$ python -q
>>> import numpy as np
>>> import numpy.linalg as la
>>> np.set_printoptions(precision=2, suppress=True, linewidth=140, legacy="1.25")
>>> feats = np.load("a.npy")
>>> print(feats)
[[ 2  7  8 -3  9 -2 -2]
 [ 6 -8  0 -9 -5 -7 -3]
 [ 6  3 -2 -9  4  8 -1]
 [ 7 -4  0  5  8 -7  7]
 [ 7 -7  3  4 -7  8  9]
 [-2 -5  9  2  1  4 -7]
 [-7  9  1  4 -2  4  9]
 [ 9 -4  6  1 -7  5  5]]
>>> B = np.c_[feats[:, :2] @ np.array([[0, 2], [-7, 8]]), np.array([3, -3, 0, 3, -2, 1, -1, 3])]
>>> print(B)
[[-49  60   3]
 [ 56 -52  -3]
 [-21  36   0]
 [ 28 -18   3]
 [ 49 -42  -2]
 [ 35 -44   1]
 [-63  58  -1]
 [ 28 -14   3]]
>>> print(np.round(la.lstsq(feats, B[:, 0])[0], 2) + 0)
[ 0. -7.  0.  0.  0.  0.  0.]
>>> ang = np.radians(90)
>>> Rm = np.eye(7)
>>> Rm[5, 5] = Rm[1, 1] = np.cos(ang)
>>> Rm[5, 1], Rm[1, 5] = -np.sin(ang), np.sin(ang)
>>> print(Rm.round(2) + 0)
[[ 1.  0.  0.  0.  0.  0.  0.]
 [ 0.  0.  0.  0.  0.  1.  0.]
 [ 0.  0.  1.  0.  0.  0.  0.]
 [ 0.  0.  0.  1.  0.  0.  0.]
 [ 0.  0.  0.  0.  1.  0.  0.]
 [ 0. -1.  0.  0.  0.  0.  0.]
 [ 0.  0.  0.  0.  0.  0.  1.]]
>>> B = feats @ Rm.T
>>> print(np.allclose(la.norm(feats, axis=1), la.norm(B, axis=1)))
True
>>> print(np.allclose(feats @ feats.T, B @ B.T))
True
>>> x0 = np.array([3, 4, 1, -4, 3, 1, -3])
>>> target = feats @ x0
>>> print(np.round(la.pinv(feats) @ feats, 2) + 0)
[[1. 0. 0. 0. 0. 0. 0.]
 [0. 1. 0. 0. 0. 0. 0.]
 [0. 0. 1. 0. 0. 0. 0.]
 [0. 0. 0. 1. 0. 0. 0.]
 [0. 0. 0. 0. 1. 0. 0.]
 [0. 0. 0. 0. 0. 1. 0.]
 [0. 0. 0. 0. 0. 0. 1.]]
>>> print(la.lstsq(feats, target)[0])
[ 3.  4.  1. -4.  3.  1. -3.]
>>> print(target)
[ 85   9  87 -19 -60   3 -29 -18]
>>> print(la.solve(feats.T @ feats, feats.T @ target))
[ 3.  4.  1. -4.  3.  1. -3.]
>>> rng = np.random.default_rng(85)
>>> target = target + 0.02 * rng.normal(size=8)
>>> print(target)
[ 85.03   8.98  86.98 -19.02 -60.     3.01 -28.99 -17.99]
>>> beta, *_ = la.lstsq(feats, target)
>>> print(np.round(feats.T @ (target - feats @ beta), 2) + 0)
[0. 0. 0. 0. 0. 0. 0.]
>>> print(feats.sum(axis=1))
[ 19 -26   9  16  17   2  18  15]
>>> print(np.unravel_index(np.abs(feats).argmax(), feats.shape))
(0, 4)
>>> print(la.svd(feats, compute_uv=False))
[24.27 21.51 17.11 16.43 14.67  8.93  3.28]
>>> print(feats.mean(axis=0))
[ 3.5  -1.12  3.12 -0.62  0.12  1.62  2.12]
>>> lab = rng.integers(0, 3, 6)
>>> J = np.triu((lab[:, None] == lab) & (rng.random((6, 6)) < 0.8), 1).astype(int)
>>> J += J.T
>>> print(J)
[[0 0 0 0 0 0]
 [0 0 0 0 1 1]
 [0 0 0 0 0 0]
 [0 0 0 0 0 0]
 [0 1 0 0 0 1]
 [0 1 0 0 1 0]]
>>> print(np.allclose(J[:-1].T @ la.lstsq(J[:-1].T, J[-1])[0], J[-1]))
False
>>> print(np.unique(J.round(6), axis=0).shape)
(4, 6)
>>> print(np.abs(np.diag(la.qr(J)[1])) > 1e-9)
[False  True False False  True  True]
>>> evals, V = la.eigh(J)
>>> print(np.round(la.svd(J, compute_uv=False), 2) + 0)
[2. 1. 1. 0. 0. 0.]
>>> print(np.round(V.T @ J @ V, 2) + 0)
[[-1.  0.  0.  0.  0.  0.]
 [ 0. -1.  0.  0.  0.  0.]
 [ 0.  0.  0.  0.  0.  0.]
 [ 0.  0.  0.  0.  0.  0.]
 [ 0.  0.  0.  0.  0.  0.]
 [ 0.  0.  0.  0.  0.  2.]]
>>> print(np.round(V @ np.diag(evals) @ V.T, 2) + 0)
[[0. 0. 0. 0. 0. 0.]
 [0. 0. 0. 0. 1. 1.]
 [0. 0. 0. 0. 0. 0.]
 [0. 0. 0. 0. 0. 0.]
 [0. 1. 0. 0. 0. 1.]
 [0. 1. 0. 0. 1. 0.]]
>>> print(la.eigvalsh(J + -3 * np.eye(6)))
[-4. -4. -3. -3. -3. -1.]
